$ python -q
>>> import numpy as np
>>> import numpy.linalg as la
>>> np.set_printoptions(precision=2, suppress=True, linewidth=200, floatmode="fixed")
>>> tidy = lambda a: np.round(a, 2) + 0
>>> r0 = np.array([7, -7, -8, -4, -5, 3]) + 0.5
>>> F = np.outer(r0, r0) / (r0 @ r0)
>>> tidy(F)
array([[ 0.28, -0.24, -0.28, -0.13, -0.17,  0.13],
       [-0.24,  0.21,  0.24,  0.11,  0.15, -0.11],
       [-0.28,  0.24,  0.28,  0.13,  0.17, -0.13],
       [-0.13,  0.11,  0.13,  0.06,  0.08, -0.06],
       [-0.17,  0.15,  0.17,  0.08,  0.10, -0.08],
       [ 0.13, -0.11, -0.13, -0.06, -0.08,  0.06]])
>>> M2 = F / la.norm(F, axis=1, keepdims=True)
>>> gram = M2 @ M2.T
>>> tidy(gram[0])
array([ 1.00, -1.00, -1.00, -1.00, -1.00,  1.00])
>>> (gram - 2 * np.eye(6)).round(6).argmax(axis=1)
array([5, 2, 1, 1, 1, 0])
>>> np.argwhere(np.triu(np.abs(gram) > 0.95, 1))
array([[0, 1],
       [0, 2],
       [0, 3],
       [0, 4],
       [0, 5],
       [1, 2],
       [1, 3],
       [1, 4],
       [1, 5],
       [2, 3],
       [2, 4],
       [2, 5],
       [3, 4],
       [3, 5],
       [4, 5]])
>>> (np.abs(gram) > 0.9).astype(int)
array([[1, 1, 1, 1, 1, 1],
       [1, 1, 1, 1, 1, 1],
       [1, 1, 1, 1, 1, 1],
       [1, 1, 1, 1, 1, 1],
       [1, 1, 1, 1, 1, 1],
       [1, 1, 1, 1, 1, 1]])
>>> tidy(np.degrees(np.arccos(np.clip(gram[0, 4], -1, 1))))
np.float64(180.0)
>>> E = np.load("block18.npy")
>>> E
array([[ 3.05, -1.00, -2.00,  0.00,  0.00],
       [ 2.00,  0.05,  0.00, -3.00, -1.00],
       [ 0.00,  2.00,  0.05,  3.00, -3.00],
       [ 2.00,  0.00, -2.00, -0.95, -3.00],
       [ 3.00, -1.00, -2.00,  0.00,  0.05]])
>>> O, Rm = la.qr(E)
>>> tidy(np.trace(O @ O.T))
np.float64(5.0)
>>> tidy(O.T @ O)
array([[1.00, 0.00, 0.00, 0.00, 0.00],
       [0.00, 1.00, 0.00, 0.00, 0.00],
       [0.00, 0.00, 1.00, 0.00, 0.00],
       [0.00, 0.00, 0.00, 1.00, 0.00],
       [0.00, 0.00, 0.00, 0.00, 1.00]])
>>> np.allclose(Rm.T @ Rm, E.T @ E)
True
>>> print(tidy(np.abs(np.diag(Rm))))
[5.13 2.16 1.45 2.86 0.05]
>>> print(O.shape, Rm.shape)
(5, 5) (5, 5)
